In [1]: import numpy as np

In [2]: np.set_printoptions(precision=3, suppress=True, linewidth=200, sign=" ")

In [3]: F = np.load("block12.npy")

In [4]: F
Out[4]: 
array([[ 4,  2,  5,  2,  4,  1, -1,  3, -1],
       [ 2,  0,  3,  0,  2, -1, -3,  1, -3],
       [ 2,  0,  3,  0,  2, -1, -3,  1, -3],
       [ 4,  2,  5,  2,  4,  1, -1,  3, -1],
       [ 0, -2,  1, -2,  0, -3, -5, -1, -5],
       [ 3,  1,  4,  1,  3,  0, -2,  2, -2],
       [ 3,  1,  4,  1,  3,  0, -2,  2, -2],
       [ 1, -1,  2, -1,  1, -2, -4,  0, -4]])

In [5]: left, s, Vt = np.linalg.svd(F)

In [6]: vecs = Vt[:(s > 1e-8).sum()]

In [7]: rng = np.random.default_rng(392)

In [8]: x = F[0] + -1 * F[7] + rng.integers(2) * np.eye(9)[5]

In [9]: x
Out[9]: array([ 3.,  3.,  3.,  3.,  3.,  4.,  3.,  3.,  3.])

In [10]: np.allclose(vecs.T @ vecs @ x, x)
Out[10]: False

In [11]: np.diag(vecs.T @ vecs)
Out[11]: array([ 0.208,  0.111,  0.337,  0.111,  0.208,  0.145,  0.373,  0.133,  0.373])

In [12]: np.round(np.linalg.norm(x - vecs.T @ vecs @ x), 3)
Out[12]: np.float64(0.925)

In [13]: left, s, Vt = np.linalg.svd(F)

In [14]: np.argmax(s[:-1] / (s[1:] + 1e-6)) + 1
Out[14]: np.int64(2)

In [15]: other = left[:, :2] @ np.diag(s[:2]) @ Vt[:2]

In [16]: other.round(3) + 0
Out[16]: 
array([[ 4.,  2.,  5.,  2.,  4.,  1., -1.,  3., -1.],
       [ 2.,  0.,  3.,  0.,  2., -1., -3.,  1., -3.],
       [ 2.,  0.,  3.,  0.,  2., -1., -3.,  1., -3.],
       [ 4.,  2.,  5.,  2.,  4.,  1., -1.,  3., -1.],
       [ 0., -2.,  1., -2.,  0., -3., -5., -1., -5.],
       [ 3.,  1.,  4.,  1.,  3.,  0., -2.,  2., -2.],
       [ 3.,  1.,  4.,  1.,  3.,  0., -2.,  2., -2.],
       [ 1., -1.,  2., -1.,  1., -2., -4.,  0., -4.]])

In [17]: np.linalg.matrix_rank(F, rtol=0.05)
Out[17]: np.int64(2)

In [18]: round(float(np.linalg.norm(F - other) / np.linalg.norm(F)), 3)
Out[18]: 0.0

In [19]: np.linalg.matrix_rank(F, rtol=0.1)
Out[19]: np.int64(2)

In [20]: X = np.load("x.npy")

In [21]: X
Out[21]: 
array([[ 1.   ,  0.5  ,  0.25 ,  0.125],
       [ 0.5  ,  1.   ,  0.5  ,  0.25 ],
       [ 0.25 ,  0.5  ,  1.   ,  0.5  ],
       [ 0.125,  0.25 ,  0.5  ,  1.   ]])

In [22]: # symmetric, so the eigenvalues are real

In [23]: x = np.array([-5, 3, -1, -5])

In [24]: rhs = X @ x

In [25]: coef, lr = np.zeros(4), 1 / np.linalg.norm(X, 2) ** 2

In [26]: for i in range(6):
    ...:     coef -= lr * X.T @ (X @ coef - rhs)
    ...:     if i % 1 == 0: print(i, round(np.linalg.norm(X @ coef - rhs), 3))
    ...: 
0 3.509
1 3.242
2 3.008
3 2.799
4 2.61
5 2.437

In [27]: coef
Out[27]: array([-2.139, -0.248, -1.454, -3.119])

In [28]: q, R = np.linalg.qr(X)

In [29]: q @ R
Out[29]: 
array([[ 1.   ,  0.5  ,  0.25 ,  0.125],
       [ 0.5  ,  1.   ,  0.5  ,  0.25 ],
       [ 0.25 ,  0.5  ,  1.   ,  0.5  ],
       [ 0.125,  0.25 ,  0.5  ,  1.   ]])

In [30]: round(float(abs(R[0, 0])), 3), np.round(np.linalg.norm(X[:, 0]), 3)
Out[30]: (1.152, np.float64(1.152))

In [31]: np.abs(np.diag(np.linalg.qr(F)[1])) > 1e-9
Out[31]: array([ True,  True, False, False, False, False, False, False])

In [32]: np.round(F @ np.linalg.pinv(F) @ F, 3) + 0
Out[32]: 
array([[ 4.,  2.,  5.,  2.,  4.,  1., -1.,  3., -1.],
       [ 2.,  0.,  3.,  0.,  2., -1., -3.,  1., -3.],
       [ 2.,  0.,  3.,  0.,  2., -1., -3.,  1., -3.],
       [ 4.,  2.,  5.,  2.,  4.,  1., -1.,  3., -1.],
       [ 0., -2.,  1., -2.,  0., -3., -5., -1., -5.],
       [ 3.,  1.,  4.,  1.,  3.,  0., -2.,  2., -2.],
       [ 3.,  1.,  4.,  1.,  3.,  0., -2.,  2., -2.],
       [ 1., -1.,  2., -1.,  1., -2., -4.,  0., -4.]])

In [33]: np.linalg.lstsq(F[:-1].T, F[-1])[2]
Out[33]: np.int32(2)

In [34]: round(float(np.trace(np.linalg.pinv(F) @ F)), 3)
Out[34]: 2.0
